% ipython --no-banner

In [1]: import numpy as np

In [2]: np.set_printoptions(precision=2, suppress=True, linewidth=120)

In [3]: rd = lambda a: np.round(a, 2) + 0

In [4]: X = np.loadtxt("m.csv", delimiter=",")

In [5]: X
Out[5]: 
array([[-5.,  0., -3.,  0.,  0.,  0.,  1.,  0.,  0.,  0., -5.],
       [ 0., -3.,  0., -2., -3.,  0.,  0., -4.,  0., -1.,  0.],
       [ 0.,  0., -4.,  0.,  0., -5., -3.,  0.,  0.,  0., -5.],
       [ 0., -5.,  0.,  0.,  3.,  0.,  0., -3.,  1., -2.,  0.],
       [ 0.,  2.,  0., -2., -5.,  0.,  0., -1.,  3., -2.,  0.],
       [ 0.,  0., -5.,  0.,  0., -4., -1.,  0.,  0.,  0.,  5.],
       [ 4.,  0., -3.,  0.,  0.,  1., -3.,  0.,  0.,  0.,  4.],
       [ 0.,  2.,  0., -1., -5.,  0.,  0.,  2.,  3., -4.,  0.],
       [ 0., -2.,  0.,  1., -4.,  0.,  0., -4., -4.,  3.,  0.],
       [ 0.,  1.,  0., -2.,  3.,  0.,  0.,  0.,  2., -2.,  0.],
       [ 0.,  0.,  2.,  0.,  0., -2., -5.,  0.,  0.,  0., -3.]])

In [6]: # splits into 2 blocks

In [7]: t3 = np.stack([X, 3 * X, X[::-1]])

In [8]: (t3 @ X.T).shape
Out[8]: (3, 11, 11)

In [9]: t3.shape
Out[9]: (3, 11, 11)

In [10]: feats = np.array([[0, 1, 0, 0, 0, 0, 0],
    ...:     [0, 0, 1, 0, 0, 0, 0],
    ...:     [1, 0, 0, 0, 0, 0, 0],
    ...:     [0, 0, 0, 1, 0, 0, 0],
    ...:     [0, 0, 0, 0, 0, 1, 0],
    ...:     [0, 0, 0, 0, 0, 0, 1],
    ...:     [0, 0, 0, 0, 1, 0, 0]])

In [11]: feats
Out[11]: 
array([[0, 1, 0, 0, 0, 0, 0],
       [0, 0, 1, 0, 0, 0, 0],
       [1, 0, 0, 0, 0, 0, 0],
       [0, 0, 0, 1, 0, 0, 0],
       [0, 0, 0, 0, 0, 1, 0],
       [0, 0, 0, 0, 0, 0, 1],
       [0, 0, 0, 0, 1, 0, 0]])

In [12]: M2 = feats / np.sqrt((feats ** 2).mean(axis=1, keepdims=True))

In [13]: rd(M2[2])
Out[13]: array([2.65, 0.  , 0.  , 0.  , 0.  , 0.  , 0.  ])

In [14]: np.linalg.matrix_rank(feats - feats.mean(axis=1, keepdims=True))
Out[14]: np.int64(6)

In [15]: rng = np.random.default_rng(338)

In [16]: idx = rng.permutation(7)

In [17]: M2 = feats[:, idx] * rng.choice([-1, 1], 7)

In [18]: M2
Out[18]: 
array([[ 0,  0,  0, -1,  0,  0,  0],
       [ 0, -1,  0,  0,  0,  0,  0],
       [ 0,  0,  0,  0,  0,  1,  0],
       [ 0,  0,  0,  0, -1,  0,  0],
       [ 0,  0,  0,  0,  0,  0,  1],
       [ 0,  0,  1,  0,  0,  0,  0],
       [ 1,  0,  0,  0,  0,  0,  0]])

In [19]: left, _, VT = np.linalg.svd(feats.T @ M2)

In [20]: rd(np.linalg.lstsq(feats, M2)[0])
Out[20]: 
array([[ 0.,  0.,  0.,  0.,  0.,  1.,  0.],
       [ 0.,  0.,  0., -1.,  0.,  0.,  0.],
       [ 0., -1.,  0.,  0.,  0.,  0.,  0.],
       [ 0.,  0.,  0.,  0., -1.,  0.,  0.],
       [ 1.,  0.,  0.,  0.,  0.,  0.,  0.],
       [ 0.,  0.,  0.,  0.,  0.,  0.,  1.],
       [ 0.,  0.,  1.,  0.,  0.,  0.,  0.]])

In [21]: idx
Out[21]: array([4, 2, 6, 1, 3, 0, 5])

In [22]: x = np.array([-3, -2, -3, 2, 0, -2, -1])

In [23]: np.linalg.norm(M2 @ x) <= np.linalg.norm(M2, 2) * np.linalg.norm(x) + 1e-9
Out[23]: np.True_

In [24]: M2 @ x
Out[24]: array([-2,  2, -2,  0, -1, -3, -3])

In [25]: M2 * x
Out[25]: 
array([[ 0,  0,  0, -2,  0,  0,  0],
       [ 0,  2,  0,  0,  0,  0,  0],
       [ 0,  0,  0,  0,  0, -2,  0],
       [ 0,  0,  0,  0,  0,  0,  0],
       [ 0,  0,  0,  0,  0,  0, -1],
       [ 0,  0, -3,  0,  0,  0,  0],
       [-3,  0,  0,  0,  0,  0,  0]])

In [26]: np.sign((M2 @ x).round(6))
Out[26]: array([-1,  1, -1,  0, -1, -1, -1])

In [27]: F = np.load("case5.npy")

In [28]: F
Out[28]: 
array([[-5,  5, -5,  5],
       [-3, -4, -3, -4],
       [-5,  5, -5,  5],
       [-3, -4, -3, -4]])

In [29]: # rows 0 and 2 are equal

In [30]: f = np.array([1, 2, 1])

In [31]: np.cross(F[3, :3], F[0, :3])
Out[31]: array([ 35,   0, -35])

In [32]: np.convolve(F[3], f)
Out[32]: array([ -3, -10, -14, -14, -11,  -4])

In [33]: np.array([np.convolve(row, f, "same") for row in F])
Out[33]: 
array([[ -5,   0,   0,   5],
       [-10, -14, -14, -11],
       [ -5,   0,   0,   5],
       [-10, -14, -14, -11]])

In [34]: np.polyval(f, F[3])
Out[34]: array([4, 9, 4, 9])

In [35]: np.correlate(F[3], F[0], "full")
Out[35]: array([-15,  -5, -10, -10,  25,  -5,  20])

In [36]: np.linalg.cond(F) > 100
Out[36]: np.True_

In [37]: np.linalg.matrix_rank(F, rtol=0.1)
Out[37]: np.int64(2)

In [38]: A = np.load("data.npy")

In [39]: A
Out[39]: 
array([[ 30, -14,   2, -10,  27, -13],
       [-14,  45, -18,   8, -13,  15],
       [  2, -18,  43,  13,  -5,  -7],
       [-10,   8,  13,  49,   6,  11],
       [ 27, -13,  -5,   6,  60, -11],
       [-13,  15,  -7,  11, -11,  53]])

In [40]: # symmetric

In [41]: L = np.linalg.cholesky(A)

In [42]: np.linalg.eigvalsh(A).min() > 0
Out[42]: np.True_
